% ipython --no-banner

In [1]: import numpy as np

In [2]: np.set_printoptions(suppress=True, linewidth=100)

In [3]: F = np.load("layer6.npy")

In [4]: print(F)
[[-1 -1 -1]
 [-1 -2 -2]
 [-1 -2 -3]]

In [5]: # symmetric, so the eigenvalues are real

In [6]: O = F.astype(float).copy()

In [7]: for j in range(3):
   ...:     O[:, j] -= O[:, :j] @ (O[:, :j].T @ O[:, j])
   ...:     O[:, j] /= np.linalg.norm(O[:, j])
   ...: 

In [8]: np.round(O.T @ O, 1) + 0
Out[8]: 
array([[1., 0., 0.],
       [0., 1., 0.],
       [0., 0., 1.]])

In [9]: print(np.round(O.T @ F, 1) + 0)
[[1.7 2.9 3.5]
 [0.  0.8 1.2]
 [0.  0.  0.7]]

In [10]: other = F[0, 0] * F[1:] - np.outer(F[1:, 0], F[0])

In [11]: other
Out[11]: 
array([[0, 1, 1],
       [0, 1, 2]])

In [12]: F[:, 0] / F[0, 0]
Out[12]: array([1., 1., 1.])

In [13]: np.flatnonzero(~other.round(6).any(axis=1))
Out[13]: array([], dtype=int64)

In [14]: vals, vecs = np.linalg.eigh(F)

In [15]: np.round(np.linalg.eigvalsh(F + -3 * np.eye(3)), 1)
Out[15]: array([-8. , -3.6, -3.3])

In [16]: vals.round(1)
Out[16]: array([-5. , -0.6, -0.3])

In [17]: np.unique(vals.round(6) + 0, return_counts=True)[1]
Out[17]: array([1, 1, 1])

In [18]: print(np.round(vecs.T @ vecs, 1) + 0)
[[1. 0. 0.]
 [0. 1. 0.]
 [0. 0. 1.]]

In [19]: print(round(float(vals.sum()), 1), np.trace(F))
-6.0 -6

In [20]: print(np.round(np.linalg.svd(F, compute_uv=False), 1))
[5.  0.6 0.3]

In [21]: vals, vecs = np.linalg.eig(F)

In [22]: np.round(np.sort(np.linalg.eigvals(np.linalg.inv(F))), 1)
Out[22]: array([-3.2, -1.6, -0.2])

In [23]: np.round(np.sort(np.linalg.eigvals(F @ F)), 1)
Out[23]: array([ 0.1,  0.4, 25.5])

In [24]: np.linalg.norm(F, axis=1).argmax()
Out[24]: np.int64(2)

In [25]: np.round(np.linalg.norm(F, axis=0), 1)
Out[25]: array([1.7, 3. , 3.7])

In [26]: print(np.round(np.linalg.norm(F, 1), 1), round(float(np.linalg.norm(F, np.inf)), 1))
6.0 6.0

In [27]: J = np.loadtxt("a.csv", delimiter=",")

In [28]: J
Out[28]: 
array([[5., 3., 0.],
       [3., 6., 2.],
       [0., 2., 9.]])

In [29]: np.kron(np.eye(2, dtype=int), J)
Out[29]: 
array([[5., 3., 0., 0., 0., 0.],
       [3., 6., 2., 0., 0., 0.],
       [0., 2., 9., 0., 0., 0.],
       [0., 0., 0., 5., 3., 0.],
       [0., 0., 0., 3., 6., 2.],
       [0., 0., 0., 0., 2., 9.]])

In [30]: np.round(np.linalg.eigvals(J).sum().real, 1)
Out[30]: np.float64(20.0)

In [31]: np.round(np.linalg.det(J.T), 1)
Out[31]: np.float64(169.0)

In [32]: np.round(np.poly(J), 1)
Out[32]: array([   1.,  -20.,  116., -169.])

In [33]: G = J.T @ J

In [34]: print(np.round(np.linalg.svd(J, compute_uv=False) ** 2, 1))
[108.9  54.2   4.8]

In [35]: G
Out[35]: 
array([[34., 33.,  6.],
       [33., 49., 30.],
       [ 6., 30., 85.]])

In [36]: np.allclose(G, G.T)
Out[36]: True

In [37]: (J - J.T) / 2
Out[37]: 
array([[0., 0., 0.],
       [0., 0., 0.],
       [0., 0., 0.]])

In [38]: (J + J.T) / 2
Out[38]: 
array([[5., 3., 0.],
       [3., 6., 2.],
       [0., 2., 9.]])

In [39]: round(np.linalg.det(J), 1)
Out[39]: np.float64(169.0)

In [40]: np.allclose(J @ J.T, J.T @ J)
Out[40]: True

In [41]: print(np.round(np.sort(np.abs(np.linalg.eigvals(J))), 1))
[ 2.2  7.4 10.4]

In [42]: np.allclose(J, J.T)
Out[42]: True

In [43]: np.linalg.determinant(J)
Traceback (most recent call last):
  Cell In[43], line 1
    np.linalg.determinant(J)
AttributeError: module 'numpy.linalg' has no attribute 'determinant'


In [44]: M = np.array([[-6.0, -2.0, 0.0], [0.0, 8.0, 2.0], [0.0, 9.0, 7.0]])

In [45]: x0 = np.array([1, -2, -1])

In [46]: y = M @ x0

In [47]: coef, lr = np.zeros(3), 1 / np.linalg.norm(M, 2) ** 2

In [48]: for i in range(6):
    ...:     coef -= lr * M.T @ (M @ coef - y)
    ...:     if i % 1 == 0: print(i, round(np.linalg.norm(M @ coef - y), 1))
    ...: 
0 5.5
1 4.5
2 3.6
3 3.0
4 2.5
5 2.0

In [49]: print(coef.round(1))
[ 0.6 -1.9 -1.2]

In [50]: round(np.linalg.det(M[::-1]), 1)
Out[50]: np.float64(228.0)

In [51]: print(np.kron(np.eye(2, dtype=int), M))
[[-6. -2.  0. -0. -0.  0.]
 [ 0.  8.  2.  0.  0.  0.]
 [ 0.  9.  7.  0.  0.  0.]
 [-0. -0.  0. -6. -2.  0.]
 [ 0.  0.  0.  0.  8.  2.]
 [ 0.  0.  0.  0.  9.  7.]]

In [52]: other = M / np.sqrt((M ** 2).mean(axis=1, keepdims=True))

In [53]: np.linalg.matrix_rank(M - M.mean(axis=1, keepdims=True))
Out[53]: np.int64(2)

In [54]: np.round(np.linalg.norm(other, axis=1), 1)
Out[54]: array([1.7, 1.7, 1.7])

In [55]: vals, vecs = np.linalg.eig(M)

In [56]: np.prod(vals)
Out[56]: np.float64(-228.0)

In [57]: M @ vecs[:, 0] - vals[0] * vecs[:, 0]
Out[57]: array([0., 0., 0.])

In [58]: np.round(np.sort(np.linalg.eigvals(M @ M)), 1)
Out[58]: array([ 10.4,  36. , 138.6])

In [59]: np.round(np.sort(np.linalg.eigvals(M.T)), 1)
Out[59]: array([-6. ,  3.2, 11.8])

In [60]: O, r_ = np.linalg.qr(M)

In [61]: np.round(O.T @ O, 1) + 0
Out[61]: 
array([[1., 0., 0.],
       [0., 1., 0.],
       [0., 0., 1.]])

In [62]: np.allclose(r_.T @ r_, M.T @ M)
Out[62]: True

In [63]: np.round(np.abs(np.diag(r_)), 1)
Out[63]: array([ 6. , 12. ,  3.2])

In [64]: O.shape, r_.shape
Out[64]: ((3, 3), (3, 3))

In [65]: r_.round(1)
Out[65]: 
array([[ -6. ,  -2. ,   0. ],
       [  0. , -12. ,  -6.6],
       [  0. ,   0. ,   3.2]])

In [66]: rng = np.random.default_rng(79)

In [67]: mat = np.eye(4, dtype=int)[rng.permutation(4)]

In [68]: print(mat)
[[1 0 0 0]
 [0 0 0 1]
 [0 0 1 0]
 [0 1 0 0]]

In [69]: vals, vecs = np.linalg.eigh(mat)

In [70]: x0 = np.array([1, 2, 2, 2])

In [71]: np.abs(mat).sum(axis=1).max(), np.abs(vals).max()
Out[71]: (np.int64(1), np.float64(1.0))

In [72]: print(x0 @ mat @ x0 / (x0 @ x0), vals[0], vals[-1])
1.0 -1.0 1.0

In [73]: np.round(vecs * np.maximum(vals, 0) @ vecs.T, 1)
Out[73]: 
array([[1. , 0. , 0. , 0. ],
       [0. , 0.5, 0. , 0.5],
       [0. , 0. , 1. , 0. ],
       [0. , 0.5, 0. , 0.5]])

In [74]: np.round(np.linalg.eigvalsh(mat[1:, 1:]), 1)
Out[74]: array([-1.,  1.,  1.])

In [75]: x0 @ mat @ x0
Out[75]: np.int64(13)

In [76]: mat[:, 1] @ mat[:, 2]
Out[76]: np.int64(0)

In [77]: print(np.round(np.linalg.pinv(mat), 1))
[[1. 0. 0. 0.]
 [0. 0. 0. 1.]
 [0. 0. 1. 0.]
 [0. 1. 0. 0.]]

In [78]: print(np.round(np.linalg.svd(mat, compute_uv=False), 1))
[1. 1. 1. 1.]

In [79]: O, vecs = np.linalg.qr(mat[:, :2])[0], np.linalg.qr(mat[:, 2:])[0]

In [80]: sigma = np.linalg.svd(O.T @ vecs, compute_uv=False)

In [81]: (sigma > 0.9).sum()
Out[81]: np.int64(0)

In [82]: x0 = np.array([-1, 3, -3, 5])

In [83]: y = mat @ x0

In [84]: y
Out[84]: array([-1,  5, -3,  3])

In [85]: np.round(np.linalg.solve(mat, y + mat[:, 2]), 1)
Out[85]: array([-1.,  3., -2.,  5.])

In [86]: print(np.round(np.linalg.solve(mat, mat[:, 1]), 1))
[0. 1. 0. 0.]

In [87]: arr = np.loadtxt("case6.csv", delimiter=",")

In [88]: arr.round(1)
Out[88]: 
array([[-0.1,  0.3,  0.8,  0.5],
       [ 0.6, -0.4,  0.5, -0.4],
       [-0.6, -0.8,  0.2,  0.1],
       [ 0.6, -0.3, -0.3,  0.7]])

In [89]: np.round(np.linalg.svd(arr, compute_uv=False), 1)
Out[89]: array([1., 1., 1., 1.])

In [90]: print(np.round(arr.T @ arr, 1) + 0)
[[1. 0. 0. 0.]
 [0. 1. 0. 0.]
 [0. 0. 1. 0.]
 [0. 0. 0. 1.]]

In [91]: np.round(arr[:, 0] @ arr[:, 3], 1)
Out[91]: np.float64(-0.0)
